In [1]: import numpy as np

In [2]: np.set_printoptions(precision=1, suppress=True, linewidth=200)

In [3]: J = np.array([[0, 1, 1, 0], [1, 0, 1, 0], [1, 1, 0, 0], [0, 0, 0, 0]])

In [4]: Uu, s, vt = np.linalg.svd(J)

In [5]: evecs = vt[:(s > 1e-8).sum()]

In [6]: rng = np.random.default_rng(488727)

In [7]: x = J[0] + -2 * J[2] + rng.integers(2) * np.eye(4)[0]

In [8]: print(x)
[-2. -1.  1.  0.]

In [9]: print(np.linalg.matrix_rank(np.vstack([J, x])))
3

In [10]: vals, evecs = np.linalg.eigh(J)

In [11]: print(np.linalg.eigvalsh(J @ J))
[0. 1. 1. 4.]

In [12]: print(np.round(evecs.T @ J @ evecs, 1) + 0)
[[-1.  0.  0.  0.]
 [ 0. -1.  0.  0.]
 [ 0.  0.  0.  0.]
 [ 0.  0.  0.  2.]]

In [13]: print(np.round(evecs @ np.diag(vals) @ evecs.T, 1) + 0)
[[0. 1. 1. 0.]
 [1. 0. 1. 0.]
 [1. 1. 0. 0.]
 [0. 0. 0. 0.]]

In [14]: print((vals > 1e-8).sum(), (vals < -1e-8).sum())
1 2

In [15]: print(np.linalg.eigvalsh(J + 3 * np.eye(4)))
[2. 2. 3. 5.]

In [16]: t3 = np.stack([J, -2 * J, J[::-1]])

In [17]: print(np.linalg.matrix_rank(t3.reshape(3, -1)))
2

In [18]: print(t3.sum(axis=0))
[[ 0 -1 -1  0]
 [ 0  1 -1  0]
 [ 0 -1  1  0]
 [ 0  1  1  0]]

In [19]: print(np.linalg.norm(t3, axis=(1, 2)))
[2.4 4.9 2.4]

In [20]: print(t3.shape)
(3, 4, 4)

In [21]: print(np.linalg.matrix_rank(t3))
[3 3 3]

In [22]: data = np.array([[1, -1, 1], [1, 0, 0], [1, 1, 1], [1, 2, 4]])

In [23]: proj = data @ np.linalg.solve(data.T @ data, data.T)

In [24]: print(np.linalg.matrix_rank(np.eye(4) - proj))
1

In [25]: print(np.trace(proj))
3.0

In [26]: print(np.diag(proj))
[0.9 0.6 0.6 1. ]

In [27]: print(np.allclose(proj @ proj, proj))
True

In [28]: print(proj.round(1) + 0)
[[ 0.9  0.1 -0.2  0. ]
 [ 0.1  0.6  0.4 -0.2]
 [-0.2  0.4  0.6  0.2]
 [ 0.1 -0.2  0.1  1. ]]

In [29]: O, evecs = np.linalg.qr(data[:, :2])[0], np.linalg.qr(data[:, 2:])[0]

In [30]: s = np.linalg.svd(O.T @ evecs, compute_uv=False)

In [31]: print(np.degrees(np.arccos(s.clip(0, 1))))
[28.1]

In [32]: print((s > 0.9).sum())
0

In [33]: A2 = np.array([[0, 4], [3, 3]])

In [34]: C = np.kron(A2, data)

In [35]: print(round(float(np.linalg.norm(C, 2)), 1), round(np.linalg.norm(A2, 2) * np.linalg.norm(data, 2), 1))
26.4 26.4

In [36]: print(C.shape)
(8, 6)

In [37]: Uu, s, vt = np.linalg.svd(data, full_matrices=False)

In [38]: print((s > 1e-8).sum())
3

In [39]: m1 = np.loadtxt("arr.csv", delimiter=",")

In [40]: print(m1)
[[14.  4.  8.]
 [ 2.  2.  2.]
 [ 2.  2.  2.]
 [14.  5.  7.]
 [ 5.  3.  3.]
 [11.  5.  5.]
 [11.  5.  5.]
 [17.  5.  9.]
 [ 2.  2.  2.]
 [14.  4.  8.]
 [11.  4.  6.]
 [17.  5.  9.]
 [ 5.  2.  4.]
 [14.  4.  8.]
 [ 2.  3.  1.]
 [17.  5.  9.]]

In [41]: # row 2 repeats row 1

In [42]: Xc = (m1 - m1.mean(axis=0)) / m1.std(axis=0)

In [43]: print(Xc.std(axis=0))
[1. 1. 1.]

In [44]: print(np.argwhere(np.abs(Xc) > 2))
[]

In [45]: beta = np.linalg.lstsq(np.delete(Xc, 2, axis=1), Xc[:, 2])[0]

In [46]: print(1 - np.var(Xc[:, 2] - np.delete(Xc, 2, axis=1) @ beta))
1.0

In [47]: print(beta)
[ 1.4 -0.4]

In [48]: A2 = data / np.linalg.norm(data, axis=1, keepdims=True)

In [49]: cov = A2 @ A2.T

In [50]: print(np.linalg.norm(A2, axis=1))
[1. 1. 1. 1.]

In [51]: print((np.abs(cov) > 0.9).astype(int))
[[1 0 0 0]
 [0 1 0 0]
 [0 0 1 0]
 [0 0 0 1]]

In [52]: print(np.argwhere(np.triu(np.abs(cov) > 0.95, 1)))
[]

In [53]: M = np.load("m.npy")

In [54]: print(M)
[[ 78   0  -1]
 [  2  98   1]
 [ -1   0 181]]

In [55]: print(np.sort(np.abs(np.linalg.eigvals(M))))
[ 78.  98. 181.]

In [56]: print(np.trace(M))
357

In [57]: print(np.allclose(M, M.T))
False

In [58]: print((M - M.T) / 2)
[[ 0.  -1.   0. ]
 [ 1.   0.   0.5]
 [ 0.  -0.5  0. ]]

In [59]: print(M @ M)
[[ 6085     0  -259]
 [  351  9604   277]
 [ -259     0 32762]]

In [60]: print(np.round(np.abs(np.linalg.eigvals(M)).max(), 1))
181.0

In [61]: A2 = np.array([[-2, -1, 0], [-2, 0, -2]])

In [62]: C = np.kron(A2, M)

In [63]: print(np.round(np.linalg.norm(C, 2), 1), round(float(np.linalg.norm(A2, 2) * np.linalg.norm(M, 2)), 1))
594.1 594.1

In [64]: print(np.linalg.matrix_rank(C))
6

In [65]: print(round(np.linalg.eigvals(M).sum().real, 1))
357.0
